In [1]: import numpy as np

In [2]: np.set_printoptions(suppress=True, linewidth=100)

In [3]: M = np.array([[-4, 2, -2, -5, 0, -2, 2, -1],
   ...:     [2, -2, 2, -2, 0, -2, -3, 2],
   ...:     [-2, 2, 6, 1, 3, 0, -3, 0],
   ...:     [-5, -2, 1, -6, 5, 1, 4, -5],
   ...:     [0, 0, 3, 5, -2, 1, 2, 0],
   ...:     [-2, -2, 0, 1, 1, 4, 2, -3],
   ...:     [2, -3, -3, 4, 2, 2, -4, 0],
   ...:     [-1, 2, 0, -5, 0, -3, 0, -4]])

In [4]: A2 = np.linalg.inv(M)

In [5]: (np.abs(A2) > 1e-9).astype(int)
Out[5]: 
array([[1, 1, 1, 1, 1, 1, 1, 1],
       [1, 1, 1, 1, 1, 1, 1, 1],
       [1, 1, 1, 1, 1, 1, 1, 1],
       [1, 1, 1, 1, 1, 1, 1, 1],
       [1, 1, 1, 1, 1, 1, 1, 1],
       [1, 1, 1, 1, 1, 1, 1, 1],
       [1, 1, 1, 1, 1, 1, 1, 1],
       [1, 1, 1, 1, 1, 1, 1, 1]])

In [6]: round(np.linalg.slogdet(M)[0], 2)
Out[6]: np.float64(-1.0)

In [7]: np.round(np.linalg.inv(A2), 2) + 0
Out[7]: 
array([[-4.,  2., -2., -5.,  0., -2.,  2., -1.],
       [ 2., -2.,  2., -2.,  0., -2., -3.,  2.],
       [-2.,  2.,  6.,  1.,  3.,  0., -3.,  0.],
       [-5., -2.,  1., -6.,  5.,  1.,  4., -5.],
       [ 0.,  0.,  3.,  5., -2.,  1.,  2.,  0.],
       [-2., -2.,  0.,  1.,  1.,  4.,  2., -3.],
       [ 2., -3., -3.,  4.,  2.,  2., -4.,  0.],
       [-1.,  2.,  0., -5.,  0., -3.,  0., -4.]])

In [8]: np.round(M @ A2, 2) + 0
Out[8]: 
array([[1., 0., 0., 0., 0., 0., 0., 0.],
       [0., 1., 0., 0., 0., 0., 0., 0.],
       [0., 0., 1., 0., 0., 0., 0., 0.],
       [0., 0., 0., 1., 0., 0., 0., 0.],
       [0., 0., 0., 0., 1., 0., 0., 0.],
       [0., 0., 0., 0., 0., 1., 0., 0.],
       [0., 0., 0., 0., 0., 0., 1., 0.],
       [0., 0., 0., 0., 0., 0., 0., 1.]])

In [9]: A2 = M[0, 0] * M[1:] - np.outer(M[1:, 0], M[0])

In [10]: A2
Out[10]: 
array([[  0,   4,  -4,  18,   0,  12,   8,  -6],
       [  0,  -4, -28, -14, -12,  -4,  16,  -2],
       [  0,  18, -14,  -1, -20, -14,  -6,  15],
       [  0,   0, -12, -20,   8,  -4,  -8,   0],
       [  0,  12,  -4, -14,  -4, -20,  -4,  10],
       [  0,   8,  16,  -6,  -8,  -4,  12,   2],
       [  0,  -6,  -2,  15,   0,  10,   2,  15]])

In [11]: np.flatnonzero(~A2.round(6).any(axis=1))
Out[11]: array([], dtype=int64)

In [12]: np.linalg.matrix_rank(A2), np.linalg.matrix_rank(M)
Out[12]: (np.int64(7), np.int64(8))

In [13]: rng = np.random.default_rng(59428)

In [14]: labels = rng.integers(0, 2, 5)

In [15]: F = np.array([[3, 2, 6, 6, 5],
    ...:     [5, 8, 0, 4, 0],
    ...:     [7, 8, 5, 7, 4],
    ...:     [6, 8, 5, 4, 1],
    ...:     [9, 9, 6, 0, 0]]) * (labels[:, None] == labels)

In [16]: F
Out[16]: 
array([[3, 2, 0, 6, 5],
       [5, 8, 0, 4, 0],
       [0, 0, 5, 0, 0],
       [6, 8, 0, 4, 1],
       [9, 9, 0, 0, 0]])

In [17]: x0 = np.array([0, 0, 1, 1, -2, 1, 1, 3])

In [18]: y = M @ x0

In [19]: y
Out[19]: array([-10,   1,  -2, -25,  15,  -4,  -5, -20])

In [20]: np.round(np.linalg.solve(M, y + M[:, 6]), 2) + 0
Out[20]: array([ 0.,  0.,  1.,  1., -2.,  1.,  2.,  3.])

In [21]: np.allclose(F @ F.T, F.T @ F)
Out[21]: False

In [22]: assert F == F.T
---------------------------------------------------------------------------
ValueError                                Traceback (most recent call last)
Cell In[22], line 1
----> 1 assert F == F.T

ValueError: The truth value of an array with more than one element is ambiguous. Use a.any() or a.all()

In [23]: round(float(np.linalg.det(F)), 2)
Out[23]: 90.0

In [24]: F @ F
Out[24]: 
array([[100, 115,   0,  50,  21],
       [ 79, 106,   0,  78,  29],
       [  0,   0,  25,   0,   0],
       [ 91, 117,   0,  84,  34],
       [ 72,  90,   0,  90,  45]])

In [25]: round(float(np.linalg.det(F)), 2)
Out[25]: 90.0

In [26]: A2 = np.array([[3, 5, 6, 2, 0, 1, 3, 2, 8, 3, 3, 9],
    ...:     [0, 4, 1, 9, 6, 4, 3, 6, 8, 3, 1, 4],
    ...:     [9, 4, 6, 7, 4, 7, 7, 8, 2, 1, 8, 6],
    ...:     [0, 9, 6, 7, 8, 0, 5, 4, 6, 5, 3, 8],
    ...:     [5, 6, 5, 3, 1, 7, 4, 3, 6, 8, 8, 6],
    ...:     [7, 6, 9, 4, 8, 7, 0, 7, 4, 7, 9, 9],
    ...:     [3, 2, 9, 0, 9, 5, 9, 2, 9, 7, 8, 8],
    ...:     [9, 8, 2, 4, 0, 4, 8, 1, 6, 8, 4, 5],
    ...:     [4, 7, 7, 8, 7, 4, 5, 9, 0, 9, 1, 4],
    ...:     [0, 4, 7, 4, 8, 5, 5, 4, 8, 5, 6, 2],
    ...:     [6, 2, 4, 9, 3, 6, 6, 3, 2, 5, 6, 7],
    ...:     [6, 3, 0, 1, 0, 6, 1, 9, 7, 8, 7, 3]])

In [27]: J = np.triu(A2, 1)

In [28]: J
Out[28]: 
array([[0, 5, 6, 2, 0, 1, 3, 2, 8, 3, 3, 9],
       [0, 0, 1, 9, 6, 4, 3, 6, 8, 3, 1, 4],
       [0, 0, 0, 7, 4, 7, 7, 8, 2, 1, 8, 6],
       [0, 0, 0, 0, 8, 0, 5, 4, 6, 5, 3, 8],
       [0, 0, 0, 0, 0, 7, 4, 3, 6, 8, 8, 6],
       [0, 0, 0, 0, 0, 0, 0, 7, 4, 7, 9, 9],
       [0, 0, 0, 0, 0, 0, 0, 2, 9, 7, 8, 8],
       [0, 0, 0, 0, 0, 0, 0, 0, 6, 8, 4, 5],
       [0, 0, 0, 0, 0, 0, 0, 0, 0, 9, 1, 4],
       [0, 0, 0, 0, 0, 0, 0, 0, 0, 0, 6, 2],
       [0, 0, 0, 0, 0, 0, 0, 0, 0, 0, 0, 7],
       [0, 0, 0, 0, 0, 0, 0, 0, 0, 0, 0, 0]])

In [29]: np.linalg.lstsq(J[:-1].T, J[-1])[2]
Out[29]: np.int32(10)

In [30]: np.allclose(J[:-1].T @ np.linalg.lstsq(J[:-1].T, J[-1])[0], J[-1])
Out[30]: True

In [31]: np.round(J @ np.linalg.pinv(J) @ J, 2) + 0
Out[31]: 
array([[0., 5., 6., 2., 0., 1., 3., 2., 8., 3., 3., 9.],
       [0., 0., 1., 9., 6., 4., 3., 6., 8., 3., 1., 4.],
       [0., 0., 0., 7., 4., 7., 7., 8., 2., 1., 8., 6.],
       [0., 0., 0., 0., 8., 0., 5., 4., 6., 5., 3., 8.],
       [0., 0., 0., 0., 0., 7., 4., 3., 6., 8., 8., 6.],
       [0., 0., 0., 0., 0., 0., 0., 7., 4., 7., 9., 9.],
       [0., 0., 0., 0., 0., 0., 0., 2., 9., 7., 8., 8.],
       [0., 0., 0., 0., 0., 0., 0., 0., 6., 8., 4., 5.],
       [0., 0., 0., 0., 0., 0., 0., 0., 0., 9., 1., 4.],
       [0., 0., 0., 0., 0., 0., 0., 0., 0., 0., 6., 2.],
       [0., 0., 0., 0., 0., 0., 0., 0., 0., 0., 0., 7.],
       [0., 0., 0., 0., 0., 0., 0., 0., 0., 0., 0., 0.]])

In [32]: x0 = np.array([7, 0, 9, 2, 4, 6, 7, 4, 8, 7, 5, 8])

In [33]: J @ (2 * x0)
Out[33]: array([530, 484, 528, 490, 548, 452, 466, 328, 200,  92, 112,   0])

In [34]: J @ x0
Out[34]: array([265, 242, 264, 245, 274, 226, 233, 164, 100,  46,  56,   0])

In [35]: np.linalg.norm(J @ x0) <= np.linalg.norm(J, 2) * np.linalg.norm(x0) + 1e-9
Out[35]: np.True_

In [36]: (J * x0).sum(axis=1)
Out[36]: array([265, 242, 264, 245, 274, 226, 233, 164, 100,  46,  56,   0])

In [37]: J @ np.ones(12)
Out[37]: array([42., 45., 50., 39., 42., 36., 34., 23., 14.,  8.,  7.,  0.])

In [38]: [round(float(x), 2) for x in np.linalg.svd(J, compute_uv=False)[:3]]
Out[38]: [39.33, 16.6, 11.55]

In [39]: np.argsort(-np.linalg.norm(J, axis=0).round(6), kind="stable")[:3]
Out[39]: array([11,  9, 10])

In [40]: np.linalg.cond(J) > 100
Out[40]: np.True_

In [41]: round(np.linalg.norm(J, 2) / np.linalg.norm(J), 2)
Out[41]: np.float64(0.83)

In [42]: x0 = np.array([4, -7, 4, 9, -7])

In [43]: F @ np.ones(5)
Out[43]: array([16., 17.,  5., 19., 18.])

In [44]: np.einsum("ij,j->i", F, x0)
Out[44]: array([ 17,   0,  20,  -3, -27])

In [45]: F @ np.eye(5)[4]
Out[45]: array([5., 0., 0., 1., 0.])

In [46]: F * x0
Out[46]: 
array([[ 12, -14,   0,  54, -35],
       [ 20, -56,   0,  36,   0],
       [  0,   0,  20,   0,   0],
       [ 24, -56,   0,  36,  -7],
       [ 36, -63,   0,   0,   0]])

In [47]: F @ (2 * x0)
Out[47]: array([ 34,   0,  40,  -6, -54])

In [48]: (F @ x0).argmax()
Out[48]: np.int64(2)

In [49]: A = np.load("m.npy")

In [50]: A
Out[50]: 
array([[ 3,  4,  5,  6,  7,  8,  9, 10, 11],
       [12, 13, 14, 15, 16, 17, 18, 19, 20],
       [21, 22, 23, 24, 25, 26, 27, 28, 29],
       [30, 31, 32, 33, 34, 35, 36, 37, 38],
       [39, 40, 41, 42, 43, 44, 45, 46, 47],
       [48, 49, 50, 51, 52, 53, 54, 55, 56],
       [57, 58, 59, 60, 61, 62, 63, 64, 65],
       [66, 67, 68, 69, 70, 71, 72, 73, 74]])

In [51]: U, sv, Vt = np.linalg.svd(J)

In [52]: vecs = Vt[:(sv > 1e-8).sum()]

In [53]: x0 = J[7] + 2 * J[0] + rng.integers(2) * np.eye(12)[3]

In [54]: x0
Out[54]: array([ 0., 10., 12.,  4.,  0.,  2.,  6.,  4., 22., 14., 10., 23.])

In [55]: np.round(np.diag(vecs.T @ vecs), 2)
Out[55]: array([0.  , 0.39, 0.65, 1.  , 0.99, 0.99, 0.97, 1.  , 1.  , 1.  , 1.  , 1.  ])

In [56]: round(float(np.linalg.norm(F)), 2)
Out[56]: 21.98

In [57]: F.sum(axis=1)
Out[57]: array([16, 17,  5, 19, 18])

In [58]: F.shape
Out[58]: (5, 5)

In [59]: np.diff(F, axis=0)
Out[59]: 
array([[ 2,  6,  0, -2, -5],
       [-5, -8,  5, -4,  0],
       [ 6,  8, -5,  4,  1],
       [ 3,  1,  0, -4, -1]])

In [60]: np.linalg.matrix_rank(F)
Out[60]: np.int64(5)

In [61]: np.round(np.linalg.norm(A, 2) / np.linalg.norm(A), 2)
Out[61]: np.float64(1.0)

In [62]: mat, _ = np.linalg.qr(np.array([[1.2, -0.6, 1.2, 0.2, -0.1, 0.5, 2.0, 1.2],
    ...:     [0.2, -0.7, 0.2, -1.4, -1.0, 1.2, -0.3, -1.3],
    ...:     [1.1, -1.2, 0.3, -0.8, -1.5, -0.8, 0.7, 0.4],
    ...:     [0.3, -0.4, 0.2, 0.0, 1.0, -0.6, -0.6, -1.4],
    ...:     [-1.2, 0.1, -0.9, -0.8, 0.8, -1.7, 0.7, -0.9],
    ...:     [1.3, 0.4, 0.2, 1.8, 2.4, -0.6, -0.6, 1.3],
    ...:     [0.6, -1.0, 1.2, -0.4, 0.2, -0.4, 0.2, 1.7],
    ...:     [-0.5, 0.8, -0.6, 0.8, 1.6, 0.9, -1.3, -0.6]]))

In [63]: mat.round(2)
Out[63]: 
array([[-0.47, -0.04,  0.38,  0.17, -0.14,  0.14,  0.74, -0.15],
       [-0.08, -0.35, -0.15,  0.67, -0.56, -0.2 , -0.2 ,  0.06],
       [-0.43, -0.41, -0.65, -0.15,  0.32, -0.16,  0.2 ,  0.19],
       [-0.12, -0.15, -0.09, -0.42, -0.32, -0.24, -0.12, -0.78],
       [ 0.47, -0.25, -0.27, -0.28, -0.45,  0.46,  0.35,  0.15],
       [-0.51,  0.57, -0.27, -0.16, -0.41,  0.28, -0.22,  0.19],
       [-0.23, -0.43,  0.51, -0.44, -0.19, -0.1 , -0.26,  0.44],
       [ 0.2 ,  0.34, -0.06, -0.15, -0.25, -0.74,  0.36,  0.27]])

In [64]: A2 = np.array([[-2, -2, 3],
    ...:     [-3, 0, -3],
    ...:     [-2, -1, -3],
    ...:     [3, -3, 1],
    ...:     [1, 2, 0],
    ...:     [3, -2, 3],
    ...:     [-1, 0, -2],
    ...:     [2, 1, 3]])

In [65]: np.vstack([mat, A2.T]).shape
Out[65]: (11, 8)

In [66]: np.round(np.einsum("ij,ij->i", mat, mat), 2)
Out[66]: array([1., 1., 1., 1., 1., 1., 1., 1.])

In [67]: np.round(np.einsum("ij->j", mat), 2)
Out[67]: array([-1.17, -0.73, -0.59, -0.75, -2.  , -0.56,  0.85,  0.37])

In [68]: np.linalg.matrix_rank(np.vstack([mat, A2.T]))
Out[68]: np.int64(8)

In [69]: np.linalg.matrix_rank(mat @ A2)
Out[69]: np.int64(3)

In [70]: A2 = mat + rng.integers(-2, 3, (8, 1)) @ rng.integers(-2, 3, (1, 8))

In [71]: A2.round(2)
Out[71]: 
array([[-2.47, -0.04,  0.38,  0.17,  1.86, -0.86, -0.26,  0.85],
       [-2.08, -0.35, -0.15,  0.67,  1.44, -1.2 , -1.2 ,  1.06],
       [-2.43, -0.41, -0.65, -0.15,  2.32, -1.16, -0.8 ,  1.19],
       [-2.12, -0.15, -0.09, -0.42,  1.68, -1.24, -1.12,  0.22],
       [ 2.47, -0.25, -0.27, -0.28, -2.45,  1.46,  1.35, -0.85],
       [-4.51,  0.57, -0.27, -0.16,  3.59, -1.72, -2.22,  2.19],
       [ 3.77, -0.43,  0.51, -0.44, -4.19,  1.9 ,  1.74, -1.56],
       [ 4.2 ,  0.34, -0.06, -0.15, -4.25,  1.26,  2.36, -1.73]])

In [72]: np.linalg.matrix_rank(A2 - mat, tol=1e-8)
Out[72]: np.int64(1)

In [73]: np.round(np.linalg.svd(A2 - mat, compute_uv=False), 2) + 0
Out[73]: array([13.67,  0.  ,  0.  ,  0.  ,  0.  ,  0.  ,  0.  ,  0.  ])

In [74]: A2 = np.array([[0, 1, 1, 0], [1, 0, 0, 2], [2, 2, 0, 0], [1, 2, 2, 2]])

In [75]: basis = np.array([[-2, -1, 0, -1, -1, -1, -2],
    ...:     [2, 2, -1, 1, -2, -2, -2],
    ...:     [1, -2, -2, 0, 2, -1, 0],
    ...:     [1, 0, 2, 2, -1, 2, 1],
    ...:     [-2, 2, 1, 2, 0, -2, 2],
    ...:     [2, -1, 2, 2, -1, 1, 1],
    ...:     [1, 2, -2, 2, 1, -1, 0]])

In [76]: E = np.block([[A2, np.array([[-8, -2, -6, 7, -5, -5, -6],
    ...:     [-8, 7, 1, -8, -5, 6, 7],
    ...:     [-8, 4, 6, -3, 3, -9, 9],
    ...:     [-7, -9, -4, 1, -8, -4, 5]])], [np.zeros((7, 4)), basis]])

In [77]: E
Out[77]: 
array([[ 0.,  1.,  1.,  0., -8., -2., -6.,  7., -5., -5., -6.],
       [ 1.,  0.,  0.,  2., -8.,  7.,  1., -8., -5.,  6.,  7.],
       [ 2.,  2.,  0.,  0., -8.,  4.,  6., -3.,  3., -9.,  9.],
       [ 1.,  2.,  2.,  2., -7., -9., -4.,  1., -8., -4.,  5.],
       [ 0.,  0.,  0.,  0., -2., -1.,  0., -1., -1., -1., -2.],
       [ 0.,  0.,  0.,  0.,  2.,  2., -1.,  1., -2., -2., -2.],
       [ 0.,  0.,  0.,  0.,  1., -2., -2.,  0.,  2., -1.,  0.],
       [ 0.,  0.,  0.,  0.,  1.,  0.,  2.,  2., -1.,  2.,  1.],
       [ 0.,  0.,  0.,  0., -2.,  2.,  1.,  2.,  0., -2.,  2.],
       [ 0.,  0.,  0.,  0.,  2., -1.,  2.,  2., -1.,  1.,  1.],
       [ 0.,  0.,  0.,  0.,  1.,  2., -2.,  2.,  1., -1.,  0.]])

In [78]: U, sv, Vt = np.linalg.svd(E, full_matrices=False)

In [79]: sv.round(2) + 0
Out[79]: array([21.4 , 20.03, 13.68, 10.29,  5.86,  4.25,  3.63,  0.64,  0.23,  0.08,  0.  ])

In [80]: np.round(np.cumsum(sv ** 2) / np.sum(sv ** 2), 2)
Out[80]: array([0.38, 0.71, 0.86, 0.95, 0.97, 0.99, 1.  , 1.  , 1.  , 1.  , 1.  ])

In [81]: np.round(sv / sv[0], 2) + 0
Out[81]: array([1.  , 0.94, 0.64, 0.48, 0.27, 0.2 , 0.17, 0.03, 0.01, 0.  , 0.  ])
